% python3 -q
>>> import numpy as np
>>> np.set_printoptions(precision=2, suppress=True, linewidth=100)
>>> rnd = lambda a: np.round(a, 2) + 0
>>> E = np.load("dump.npy")
>>> print(E)
[[ -4.77   4.99  -0.97   2.65   3.99]
 [ 12.63   4.12   0.38   7.99   1.58]
 [  4.05   6.94 -14.39  -7.17  -0.36]
 [ 16.14   8.09   4.09  16.21   6.48]
 [ -4.91   5.16  -1.22   3.27   4.14]
 [  5.23  15.36  -6.55   9.39   8.08]
 [ -8.72   0.95  -4.06  -5.06   0.13]
 [ -3.12  11.    -9.59   0.91   4.81]
 [ -8.07 -13.96   2.05 -13.86  -9.47]
 [ -1.25  17.3  -16.72  -0.37   6.45]]
>>> rng = np.random.default_rng(2163)
>>> B = E + rng.integers(-2, 3, (10, 3)) @ rng.integers(-2, 3, (3, 5))
>>> print(rnd(B))
[[ -3.77   7.99  -4.97   2.65  -0.01]
 [  9.63  10.12  -3.62   9.99  -4.42]
 [  4.05   8.94 -22.39 -11.17  -4.36]
 [ 10.14  18.09   4.09  24.21  -1.52]
 [ -4.91   0.16  -3.22  -2.73   8.14]
 [ -1.77  18.36  -8.55   9.39   6.08]
 [ -4.72   4.95 -10.06  -5.06  -5.87]
 [ -1.12  10.   -11.59  -1.09   4.81]
 [-10.07  -6.96   2.05  -7.86 -15.47]
 [ -0.25  14.3  -18.72  -4.37   8.45]]
>>> print(np.abs(B - E).sum(axis=1))
[12. 21. 18. 32. 17. 14. 20.  7. 21. 12.]
>>> W2 = B[[8, 1]].astype(float)
>>> for _ in range(6):
...     idx = np.linalg.norm(B[:, None] - W2, axis=-1).argmin(axis=1)
...     W2 = np.array([B[idx == j].mean(axis=0) for j in range(2)])
... 
>>> print(idx)
[1 1 1 1 1 1 0 1 0 1]
>>> print(np.bincount(idx))
[2 8]
>>> print(np.abs(W2[1] - W2[0]).argmax())
4
>>> print(rnd(W2[1] - W2[0]))
[ 8.9  12.   -4.62  9.82 12.82]
>>> blk = np.stack([E, 2 * E, E[::-1]])
>>> print(np.linalg.matrix_rank(blk.reshape(3, -1)))
2
>>> print(np.linalg.matrix_rank(blk))
[5 5 5]
>>> Xs = (E - E.mean(axis=0)) / E.std(axis=0)
>>> print(np.argwhere(np.abs(Xs) > 2))
[[8 1]
 [8 4]]
>>> print(rnd(Xs.std(axis=0)))
[1. 1. 1. 1. 1.]
>>> b = np.linalg.lstsq(np.delete(Xs, 2, axis=1), Xs[:, 2])[0]
>>> print(rnd(1 - np.var(Xs[:, 2] - np.delete(Xs, 2, axis=1) @ b)))
1.0
>>> print(rnd(b))
[-0.22 -1.29  1.08  0.16]
>>> W2 = E[[0, 9]].astype(float)
>>> for _ in range(5):
...     idx = np.linalg.norm(E[:, None] - W2, axis=-1).argmin(axis=1)
...     W2 = np.array([E[idx == j].mean(axis=0) for j in range(2)])
... 
>>> print(idx)
[0 0 1 0 0 1 0 1 0 1]
>>> print(rnd(W2[1] - W2[0]))
[  0.84  11.09 -11.86  -1.18   3.6 ]
>>> print(np.abs(W2[1] - W2[0]).argmax())
2
>>> print(rnd(W2))
[[  0.38   1.56   0.05   1.87   1.14]
 [  1.23  12.65 -11.81   0.69   4.74]]
>>> arr = np.loadtxt("layer3.csv", delimiter=",")
>>> print(arr)
[[7. 1. 2. 1. 9. 1. 5. 9. 2. 4. 3. 4.]
 [1. 7. 1. 2. 1. 9. 1. 5. 9. 2. 4. 3.]
 [2. 1. 7. 1. 2. 1. 9. 1. 5. 9. 2. 4.]
 [1. 2. 1. 7. 1. 2. 1. 9. 1. 5. 9. 2.]
 [9. 1. 2. 1. 7. 1. 2. 1. 9. 1. 5. 9.]
 [1. 9. 1. 2. 1. 7. 1. 2. 1. 9. 1. 5.]
 [5. 1. 9. 1. 2. 1. 7. 1. 2. 1. 9. 1.]
 [9. 5. 1. 9. 1. 2. 1. 7. 1. 2. 1. 9.]
 [2. 9. 5. 1. 9. 1. 2. 1. 7. 1. 2. 1.]
 [4. 2. 9. 5. 1. 9. 1. 2. 1. 7. 1. 2.]
 [3. 4. 2. 9. 5. 1. 9. 1. 2. 1. 7. 1.]
 [4. 3. 4. 2. 9. 5. 1. 9. 1. 2. 1. 7.]]
>>> x0 = np.array([3, -2, 3, -3, 0, -1, -2, 3, 3, 1, 1, 0])
>>> print(np.linalg.norm(arr @ x0) <= np.linalg.norm(arr, 2) * np.linalg.norm(x0) + 1e-9)
True
>>> print((arr @ x0).argmax())
4
>>> print(arr @ np.eye(12)[11])
[4. 3. 4. 2. 9. 5. 1. 9. 1. 2. 1. 7.]
>>> print(arr * x0)
[[ 21.  -2.   6.  -3.   0.  -1. -10.  27.   6.   4.   3.   0.]
 [  3. -14.   3.  -6.   0.  -9.  -2.  15.  27.   2.   4.   0.]
 [  6.  -2.  21.  -3.   0.  -1. -18.   3.  15.   9.   2.   0.]
 [  3.  -4.   3. -21.   0.  -2.  -2.  27.   3.   5.   9.   0.]
 [ 27.  -2.   6.  -3.   0.  -1.  -4.   3.  27.   1.   5.   0.]
 [  3. -18.   3.  -6.   0.  -7.  -2.   6.   3.   9.   1.   0.]
 [ 15.  -2.  27.  -3.   0.  -1. -14.   3.   6.   1.   9.   0.]
 [ 27. -10.   3. -27.   0.  -2.  -2.  21.   3.   2.   1.   0.]
 [  6. -18.  15.  -3.   0.  -1.  -4.   3.  21.   1.   2.   0.]
 [ 12.  -4.  27. -15.   0.  -9.  -2.   6.   3.   7.   1.   0.]
 [  9.  -8.   6. -27.   0.  -1. -18.   3.   6.   1.   7.   0.]
 [ 12.  -6.  12.  -6.   0.  -5.  -2.  27.   3.   2.   1.   0.]]
>>> print(np.einsum("ij,j->i", arr, x0))
[ 51.  23.  32.  21.  59.  -8.  41.  16.  22.  26. -22.  38.]
>>> print((arr * x0).sum(axis=1))
[ 51.  23.  32.  21.  59.  -8.  41.  16.  22.  26. -22.  38.]
